In [1]: import numpy as np

In [2]: np.set_printoptions(precision=1, suppress=True, linewidth=160, sign=" ")

In [3]: feats = np.loadtxt("out6.csv", delimiter=",")

In [4]: feats.round(1) + 0
Out[4]: 
array([[-0.6, -0.4, -0.6,  0. , -0.2],
       [ 0.4, -0.4,  0.1, -0.2, -0.8],
       [ 0.4,  0.4, -0.7,  0.3, -0.1],
       [-0.2,  0.6, -0.1, -0.8, -0.2],
       [ 0.4, -0.5, -0.3, -0.5,  0.5]])

In [5]: x = np.array([-1, 2, 1, -2, 3])

In [6]: np.sort(np.abs(np.degrees(np.angle(np.linalg.eigvals(feats)))))
Out[6]: array([   0. ,  127. ,  127. ,  151.8,  151.8])

In [7]: [p for p in range(1, 25) if np.allclose(np.linalg.matrix_power(feats, p), np.eye(5))]
Out[7]: []

In [8]: round(np.linalg.norm(x), 1), round(np.linalg.norm(feats @ x), 1)
Out[8]: (np.float64(4.4), np.float64(4.4))

In [9]: feats.T @ (feats @ x)
Out[9]: array([-1.,  2.,  1., -2.,  3.])

In [10]: np.unravel_index(np.abs(feats).argmax(), feats.shape)
Out[10]: (np.int64(1), np.int64(4))

In [11]: feats.sum(axis=1)
Out[11]: array([-1.9, -0.8,  0.4, -0.7, -0.4])

In [12]: np.diff(feats, axis=0)
Out[12]: 
array([[ 1.1,  0.1,  0.7, -0.2, -0.6],
       [ 0. ,  0.8, -0.8,  0.5,  0.7],
       [-0.6,  0.1,  0.6, -1.1, -0.1],
       [ 0.6, -1. , -0.2,  0.3,  0.7]])

In [13]: feats.mean(axis=0)
Out[13]: array([ 0.1, -0.1, -0.3, -0.2, -0.2])

In [14]: round(float(np.abs(feats).max()), 1)
Out[14]: 0.8

In [15]: np.round(np.linalg.norm(feats), 1)
Out[15]: np.float64(2.2)

In [16]: np.round(feats - feats[0], 1) + 0
Out[16]: 
array([[ 0. ,  0. ,  0. ,  0. ,  0. ],
       [ 1.1,  0.1,  0.7, -0.2, -0.6],
       [ 1.1,  0.8, -0.1,  0.3,  0.1],
       [ 0.4,  1. ,  0.5, -0.8,  0. ],
       [ 1. ,  0. ,  0.3, -0.5,  0.7]])

In [17]: np.linalg.matrix_rank(feats)
Out[17]: np.int64(5)

In [18]: feats.sum(axis=0)
Out[18]: array([ 0.4, -0.3, -1.7, -1.1, -0.8])

In [19]: rng = np.random.default_rng(74798)

In [20]: A2 = feats + rng.integers(-2, 3, (5, 1)) @ rng.integers(-2, 3, (1, 5))

In [21]: A2.round(1) + 0
Out[21]: 
array([[-0.6, -0.4, -0.6,  0. , -0.2],
       [ 0.4, -0.4,  0.1, -0.2, -0.8],
       [ 2.4,  0.4, -0.7,  1.3, -1.1],
       [-4.2,  0.6, -0.1, -2.8,  1.8],
       [ 0.4, -0.5, -0.3, -0.5,  0.5]])

In [22]: np.linalg.matrix_rank(A2 - feats, tol=1e-8)
Out[22]: np.int64(1)
